$ python -q
>>> import numpy as np
>>> np.set_printoptions(precision=2, suppress=True, linewidth=200)
>>> K = np.load("arr.npy")
>>> print(K)
[[ -3.5    8.93 -21.  ]
 [ -2.35   5.03 -11.32]
 [ -2.06   3.38  -7.77]
 [ -1.98   2.83  -6.66]
 [ -1.55   0.61  -2.46]
 [ -1.49   0.48  -2.2 ]
 [  0.44   0.11   0.34]
 [  4.1    1.54   2.82]
 [ 14.4    6.02  11.1 ]
 [ 14.68   6.14  11.35]
 [ 22.62   9.37  18.86]
 [ 32.33  13.1   28.87]]
>>> x0 = np.array([0, -2, 1])
>>> rhs = K @ x0
>>> print(np.round(np.linalg.solve(K.T @ K, K.T @ rhs), 2) + 0)
[ 0. -2.  1.]
>>> rng = np.random.default_rng(9304)
>>> rhs = rhs + 0.1 * rng.normal(size=12)
>>> print(rhs.round(2) + 0)
[-38.72 -21.36 -14.55 -12.33  -3.76  -3.22   0.12  -0.21  -0.92  -1.09   0.     2.44]
>>> coef, *_ = np.linalg.lstsq(K, rhs)
>>> print(coef)
[ 0.08 -2.09  0.94]
>>> print(np.round(K.T @ (rhs - K @ coef), 2) + 0)
[0. 0. 0.]
>>> print([round(float(np.linalg.norm(np.linalg.solve(K.T @ K + lam * np.eye(3), K.T @ rhs))), 2) for lam in (0, 1, 10, 100)])
[2.29, 2.12, 2.0, 1.71]
>>> print(round(np.linalg.norm(rhs - K @ coef), 2))
0.15
>>> Q, evecs = np.linalg.qr(K[:, :2])[0], np.linalg.qr(K[:, 2:])[0]
>>> sig = np.linalg.svd(Q.T @ evecs, compute_uv=False)
>>> print(round(float(np.linalg.norm(Q @ Q.T - evecs @ evecs.T, 2)), 2))
1.0
>>> print(sig)
[1.]
>>> print(np.degrees(np.arccos(sig.clip(0, 1))))
[3.63]
>>> print((sig > 0.9).sum())
1
